% python3 -q
>>> import numpy as np
>>> np.set_printoptions(suppress=True, linewidth=160)
>>> rd = lambda a: np.round(a, 3) + 0
>>> X = np.array([[3.0, 1.0, 0.0], [0.0, 3.0, 1.0], [0.0, 0.0, 3.0]])
>>> M2 = X / np.linalg.norm(X, axis=1, keepdims=True)
>>> G = M2 @ M2.T
>>> (np.abs(G) > 0.9).astype(int)
array([[1, 0, 0],
       [0, 1, 0],
       [0, 0, 1]])
>>> (G - 2 * np.eye(3)).round(6).argmax(axis=1)
array([1, 2, 1])
>>> np.argwhere(np.triu(np.abs(G) > 0.95, 1))
array([], shape=(0, 2), dtype=int64)
>>> rd(np.degrees(np.arccos(np.clip(G[1, 0], -1, 1))))
np.float64(72.542)
>>> rd(np.linalg.norm(M2, axis=1))
array([1., 1., 1.])
>>> rd(G)
array([[1.   , 0.3  , 0.   ],
       [0.3  , 1.   , 0.316],
       [0.   , 0.316, 1.   ]])
>>> J = np.array([[1, 5, 0, 0, 0, 0],
...     [7, 4, 0, 0, 0, 0],
...     [0, 1, 0, 0, 0, 0],
...     [0, 0, 1, 5, 0, 0],
...     [0, 0, 7, 4, 0, 0],
...     [0, 0, 0, 1, 0, 0],
...     [0, 0, 0, 0, 1, 5],
...     [0, 0, 0, 0, 7, 4],
...     [0, 0, 0, 0, 0, 1]])
>>> J
array([[1, 5, 0, 0, 0, 0],
       [7, 4, 0, 0, 0, 0],
       [0, 1, 0, 0, 0, 0],
       [0, 0, 1, 5, 0, 0],
       [0, 0, 7, 4, 0, 0],
       [0, 0, 0, 1, 0, 0],
       [0, 0, 0, 0, 1, 5],
       [0, 0, 0, 0, 7, 4],
       [0, 0, 0, 0, 0, 1]])
>>> M2 = np.c_[J[:, :4] @ np.array([[0, 1, 4, -2], [5, 1, 5, 3], [-2, -4, -5, 5], [-1, 5, 4, 1]]), np.array([1, 3, 1, 3, -1, 2, 2, -3, -3])]
>>> M2
array([[ 25,   6,  29,  13,   1],
       [ 20,  11,  48,  -2,   3],
       [  5,   1,   5,   3,   1],
       [ -7,  21,  15,  10,   3],
       [-18,  -8, -19,  39,  -1],
       [ -1,   5,   4,   1,   2],
       [  0,   0,   0,   0,   2],
       [  0,   0,   0,   0,  -3],
       [  0,   0,   0,   0,  -3]])
>>> np.linalg.matrix_rank(np.c_[J, M2])
np.int64(7)
>>> rd(np.linalg.lstsq(J, M2[:, 0])[0])
array([ 0.,  5., -2., -1.,  0.,  0.])
>>> rd(np.linalg.norm(np.linalg.qr(J)[0].T @ M2, axis=0) ** 2 / ((M2 ** 2).sum(axis=0) + 1e-12))
array([1.   , 1.   , 1.   , 1.   , 0.696])
